% python3 -q
>>> import numpy as np
>>> np.set_printoptions(precision=2, suppress=True, linewidth=120, floatmode="fixed")
>>> F = np.array([[1, 0, 0, 0, 0, 0, 0],
...     [8, 1, 0, 0, 0, 0, 0],
...     [3, 9, 1, 0, 0, 0, 0],
...     [1, 5, 3, 1, 0, 0, 0],
...     [2, 5, 2, 5, 1, 0, 0],
...     [4, 8, 5, 5, 9, 1, 0],
...     [4, 3, 5, 2, 5, 0, 1]])
>>> print(np.sort(np.linalg.eigvals(F)))
[1.00 1.00 1.00 1.00 1.00 1.00 1.00]
>>> Y = F[0, 0] * F[1:] - np.outer(F[1:, 0], F[0])
>>> Y
array([[0, 1, 0, 0, 0, 0, 0],
       [0, 9, 1, 0, 0, 0, 0],
       [0, 5, 3, 1, 0, 0, 0],
       [0, 5, 2, 5, 1, 0, 0],
       [0, 8, 5, 5, 9, 1, 0],
       [0, 3, 5, 2, 5, 0, 1]])
>>> print(F[:, 0] / F[0, 0])
[1.00 8.00 3.00 1.00 2.00 4.00 4.00]
>>> print(np.flatnonzero(~Y.round(6).any(axis=1)))
[]
>>> np.linalg.matrix_rank(Y), np.linalg.matrix_rank(F)
(np.int64(6), np.int64(7))
>>> Y = F / np.sqrt((F ** 2).mean(axis=1, keepdims=True))
>>> np.linalg.matrix_rank(Y) == np.linalg.matrix_rank(F)
np.True_
>>> np.linalg.norm(Y, axis=1)
array([2.65, 2.65, 2.65, 2.65, 2.65, 2.65, 2.65])
>>> print(Y[0])
[2.65 0.00 0.00 0.00 0.00 0.00 0.00]
>>> E = np.load("sample16.npy")
>>> E
array([[ 15.00,  -6.00,  -1.00,   5.00],
       [ 12.00,  -3.00,  -2.00,   4.00],
       [  6.00,  -3.00,   2.00,   2.00],
       [-18.00,   9.00,   0.00,  -6.00]])
>>> Y = E[0, 0] * E[1:] - np.outer(E[1:, 0], E[0])
>>> Y
array([[  0.00,  27.00, -18.00,   0.00],
       [  0.00,  -9.00,  36.00,   0.00],
       [  0.00,  27.00, -18.00,   0.00]])
>>> np.linalg.matrix_rank(Y), np.linalg.matrix_rank(E)
(np.int64(2), np.int64(3))
>>> E[:, 0] / E[0, 0]
array([ 1.00,  0.80,  0.40, -1.20])
>>> np.linalg.cond(E) > 100
np.True_
>>> feats = np.loadtxt("layer2.csv", delimiter=",")
>>> print(feats)
[[ 0.00  4.00  0.00  3.00  5.00  0.00  0.00  0.00  0.00  0.00]
 [ 7.00  3.00  7.00  6.00  0.00  0.00  0.00  9.00  0.00  0.00]
 [ 0.00  8.00  0.00  3.00 13.00  0.00  0.00  0.00  3.00  0.00]
 [ 7.00  3.00  7.00  6.00  0.00  0.00  0.00  9.00  0.00  0.00]
 [ 0.00  6.00  3.00  7.00  1.00  0.00  0.00  6.00  0.00  0.00]
 [ 0.00  7.00  0.00  4.00  9.00  0.00  0.00  0.00  0.00  0.00]
 [ 0.00  7.00  0.00  4.00  9.00  0.00  0.00  0.00  0.00  0.00]
 [ 0.00  7.00  3.00  8.00  1.00  0.00  0.00  7.00  0.00  0.00]
 [11.00  3.00 11.00  8.00  0.00  0.00  0.00 15.00  0.00  0.00]
 [ 9.00  3.00  9.00  7.00  0.00  0.00  0.00 12.00  0.00  0.00]
 [ 9.00  3.00  9.00  7.00  0.00  0.00  0.00 12.00  0.00  0.00]
 [ 5.00  5.00  7.00  8.00  0.00  0.00  0.00 11.00  0.00  0.00]
 [ 0.00  7.00  0.00  3.00 11.00  0.00  0.00  0.00  2.00  0.00]
 [ 8.00  4.00  9.00  8.00  0.00  0.00  0.00 13.00  0.00  0.00]
 [ 6.00  4.00  7.00  7.00  0.00  0.00  0.00 10.00  0.00  0.00]
 [ 0.00  5.00  0.00  4.00  5.00  0.00  0.00  0.00  0.00  0.00]
 [ 0.00  4.00  0.00  3.00  5.00  0.00  0.00  0.00  0.00  0.00]
 [ 0.00  7.00  0.00  5.00  7.00  0.00  0.00  0.00  0.00  0.00]
 [11.00  3.00 11.00  8.00  0.00  0.00  0.00 15.00  0.00  0.00]
 [ 0.00  6.00  0.00  4.00  7.00  0.00  0.00  0.00  0.00  0.00]
 [ 8.00  4.00  9.00  8.00  0.00  0.00  0.00 13.00  0.00  0.00]
 [ 0.00  8.00  0.00  5.00  9.00  0.00  0.00  0.00  0.00  0.00]
 [ 0.00  5.00  0.00  4.00  5.00  0.00  0.00  0.00  0.00  0.00]
 [ 0.00  8.00  0.00  6.00  7.00  0.00  0.00  0.00  0.00  0.00]
 [ 0.00  6.00  1.00  6.00  3.00  0.00  0.00  3.00  0.00  0.00]
 [ 0.00  7.00  0.00  6.00  5.00  0.00  0.00  1.00  0.00  0.00]
 [ 0.00  5.00  0.00  3.00  7.00  0.00  0.00  0.00  0.00  0.00]
 [11.00  3.00 11.00  8.00  0.00  0.00  0.00 15.00  0.00  0.00]
 [ 0.00  6.00  0.00  4.00  7.00  0.00  0.00  0.00  0.00  0.00]
 [ 0.00  6.00  0.00  3.00  9.00  0.00  0.00  0.00  1.00  0.00]
 [ 0.00  5.00  0.00  4.00  5.00  0.00  0.00  0.00  0.00  0.00]
 [ 0.00  8.00  0.00  7.00  5.00  0.00  0.00  2.00  0.00  0.00]
 [11.00  3.00 11.00  8.00  0.00  0.00  0.00 15.00  0.00  0.00]
 [ 2.00  4.00  3.00  5.00  1.00  0.00  0.00  4.00  0.00  0.00]
 [ 8.00  4.00  9.00  8.00  0.00  0.00  0.00 13.00  0.00  0.00]
 [ 2.00  6.00  5.00  8.00  0.00  0.00  0.00  9.00  0.00  0.00]
 [ 1.00  3.00  1.00  3.00  3.00  0.00  0.00  0.00  0.00  0.00]
 [ 0.00  6.00  0.00  3.00  9.00  0.00  0.00  0.00  1.00  0.00]
 [ 5.00  3.00  5.00  5.00  0.00  0.00  0.00  6.00  0.00  0.00]
 [ 2.00  6.00  5.00  8.00  0.00  0.00  0.00  9.00  0.00  0.00]]
>>> rank = np.linalg.matrix_rank(feats)
>>> rank
np.int64(7)
>>> N = np.linalg.svd(feats)[2][rank:].T
>>> np.allclose(feats @ N, 0)
True
>>> np.round(N @ N.T, 2) + 0
array([[0.00, 0.00, 0.00, 0.00, 0.00, 0.00, 0.00, 0.00, 0.00, 0.00],
       [0.00, 0.00, 0.00, 0.00, 0.00, 0.00, 0.00, 0.00, 0.00, 0.00],
       [0.00, 0.00, 0.00, 0.00, 0.00, 0.00, 0.00, 0.00, 0.00, 0.00],
       [0.00, 0.00, 0.00, 0.00, 0.00, 0.00, 0.00, 0.00, 0.00, 0.00],
       [0.00, 0.00, 0.00, 0.00, 0.00, 0.00, 0.00, 0.00, 0.00, 0.00],
       [0.00, 0.00, 0.00, 0.00, 0.00, 1.00, 0.00, 0.00, 0.00, 0.00],
       [0.00, 0.00, 0.00, 0.00, 0.00, 0.00, 1.00, 0.00, 0.00, 0.00],
       [0.00, 0.00, 0.00, 0.00, 0.00, 0.00, 0.00, 0.00, 0.00, 0.00],
       [0.00, 0.00, 0.00, 0.00, 0.00, 0.00, 0.00, 0.00, 0.00, 0.00],
       [0.00, 0.00, 0.00, 0.00, 0.00, 0.00, 0.00, 0.00, 0.00, 1.00]])
>>> N.shape
(10, 3)
>>> [int(np.linalg.matrix_rank(np.delete(feats, i, axis=0))) for i in range(40)]
[7, 7, 7, 7, 7, 7, 7, 7, 7, 7, 7, 7, 7, 7, 7, 7, 7, 7, 7, 7, 7, 7, 7, 7, 7, 7, 7, 7, 7, 7, 7, 7, 7, 7, 7, 7, 7, 7, 7, 7]
>>> [int(np.linalg.matrix_rank(feats[:i])) for i in range(1, len(feats) + 1)]
[1, 2, 3, 3, 4, 5, 5, 6, 7, 7, 7, 7, 7, 7, 7, 7, 7, 7, 7, 7, 7, 7, 7, 7, 7, 7, 7, 7, 7, 7, 7, 7, 7, 7, 7, 7, 7, 7, 7, 7]
